$ python -q
>>> import numpy as np
>>> np.set_printoptions(precision=2, suppress=True, linewidth=200, legacy="1.25")
>>> K = np.load("sample12.npy")
>>> print(K)
[[ 0  2  5]
 [-2  0 -4]
 [-5  4  0]]
>>> # rank 2
>>> th = np.radians(180)
>>> r_ = np.eye(3)
>>> r_[2, 2] = r_[0, 0] = np.cos(th)
>>> r_[2, 0], r_[0, 2] = -np.sin(th), np.sin(th)
>>> print(r_.round(2) + 0)
[[-1.  0.  0.]
 [ 0.  1.  0.]
 [ 0.  0. -1.]]
>>> other = K @ r_.T
>>> print(np.round(np.linalg.svd(K, compute_uv=False), 2) + 0, np.round(np.linalg.svd(other, compute_uv=False), 2) + 0)
[6.71 6.71 0.  ] [6.71 6.71 0.  ]
>>> other = np.array([[0, 0, 0], [4, 1, 3]])
>>> basis = np.kron(other, K)
>>> print(basis)
[[  0   0   0   0   0   0   0   0   0]
 [  0   0   0   0   0   0   0   0   0]
 [  0   0   0   0   0   0   0   0   0]
 [  0   8  20   0   2   5   0   6  15]
 [ -8   0 -16  -2   0  -4  -6   0 -12]
 [-20  16   0  -5   4   0 -15  12   0]]
>>> print(basis.shape)
(6, 9)
>>> print(np.linalg.lstsq(basis[:-1].T, basis[-1])[2])
2
>>> print(np.allclose(basis[:-1].T @ np.linalg.lstsq(basis[:-1].T, basis[-1])[0], basis[-1]))
True
>>> print(np.round(basis @ np.linalg.pinv(basis) @ basis, 2) + 0)
[[  0.   0.   0.   0.   0.   0.   0.   0.   0.]
 [  0.   0.   0.   0.   0.   0.   0.   0.   0.]
 [  0.   0.   0.   0.   0.   0.   0.   0.   0.]
 [  0.   8.  20.   0.   2.   5.   0.   6.  15.]
 [ -8.   0. -16.  -2.   0.  -4.  -6.   0. -12.]
 [-20.  16.   0.  -5.   4.   0. -15.  12.   0.]]
>>> print(np.abs(np.diag(np.linalg.qr(basis)[1])) > 1e-9)
[ True  True False False False False]
>>> print(round(float(np.trace(np.linalg.pinv(basis) @ basis)), 2))
2.0
>>> print(np.allclose(K[:-1].T @ np.linalg.lstsq(K[:-1].T, K[-1])[0], K[-1]))
True
>>> print(np.round(np.trace(np.linalg.pinv(K) @ K), 2))
2.0
>>> print(np.unique(K.round(6), axis=0).shape)
(3, 3)
>>> print(np.round(K @ np.linalg.pinv(K) @ K, 2) + 0)
[[ 0.  2.  5.]
 [-2.  0. -4.]
 [-5.  4.  0.]]
>>> print(np.linalg.lstsq(K[:-1].T, K[-1])[2])
2
>>> print(np.abs(np.diag(np.linalg.qr(K)[1])) > 1e-9)
[ True  True False]
>>> vec = np.array([-2, 3, -1])
>>> print(np.round(np.linalg.svd(K, compute_uv=False), 2) + 0)
[6.71 6.71 0.  ]
>>> q = np.linalg.solve(np.eye(3) - K, np.eye(3) + K)
>>> print(np.round(q @ q.T, 2) + 0)
[[1. 0. 0.]
 [0. 1. 0.]
 [0. 0. 1.]]
>>> r0 = np.array([9, 0, 8])
>>> X = r0[np.abs(np.subtract.outer(np.arange(3), np.arange(3)))]
>>> print(X)
[[9 0 8]
 [0 9 0]
 [8 0 9]]
>>> W1 = np.array([[2, 2, 1, 2, 0], [1, 1, 1, 2, 0], [1, 1, 1, 0, 0]])
>>> b = np.array([0, 0, 5, 3, 5])
>>> act = np.maximum(X @ W1 + b, 0)
>>> print(np.linalg.matrix_rank(act))
3
>>> basis = np.array([[1, 1, 1], [-1, -1, 0], [1, 1, 1], [1, 1, 0], [2, -2, -1]])
>>> print((act @ basis).round(6).argmax(axis=1))
[0 0 0]
>>> print(act @ basis)
[[53 33 43]
 [45 25 18]
 [51 31 42]]
>>> vals, evecs = np.linalg.eigh(X)
>>> vec = np.array([-8, 4, 6])
>>> print((np.sign(evecs[:, -1].round(6)) == np.sign(evecs[0, -1].round(6))).astype(int))
[1 0 1]
>>> print(np.abs(X).sum(axis=1).max(), np.abs(vals).max())
17 17.0
>>> vals, evecs = np.linalg.eig(X)
>>> print(np.sort(np.linalg.eigvals(X @ X)))
[  1.  81. 289.]
>>> print(np.sort(np.linalg.eigvals(np.linalg.inv(X))))
[0.06 0.11 1.  ]
>>> print(np.sort(np.linalg.eigvals(X.T)))
[ 1.  9. 17.]
>>> r0 = np.array([2, 1])
>>> print(np.cross(X[2, :3], X[0, :3]))
[ 0 17  0]
>>> print(np.array([np.convolve(row, r0, "same") for row in X]))
[[18  9 16]
 [ 0 18  9]
 [16  8 18]]
>>> print(np.correlate(X[2], X[0], "full"))
[ 64   0 144   0  81]
>>> print(np.polyval(r0, X[2]))
[17  1 19]
>>> def softmax(z):
...     e = np.exp(z - z.max(axis=-1, keepdims=True))
...     return e / e.sum(axis=-1, keepdims=True)
... 
>>> print(np.round(softmax(10 * K[1]), 2) + 0)
[0. 1. 0.]
>>> S = K @ K.T / np.sqrt(3)
>>> print(softmax(S).round(6).argmax(axis=1))
[0 1 2]
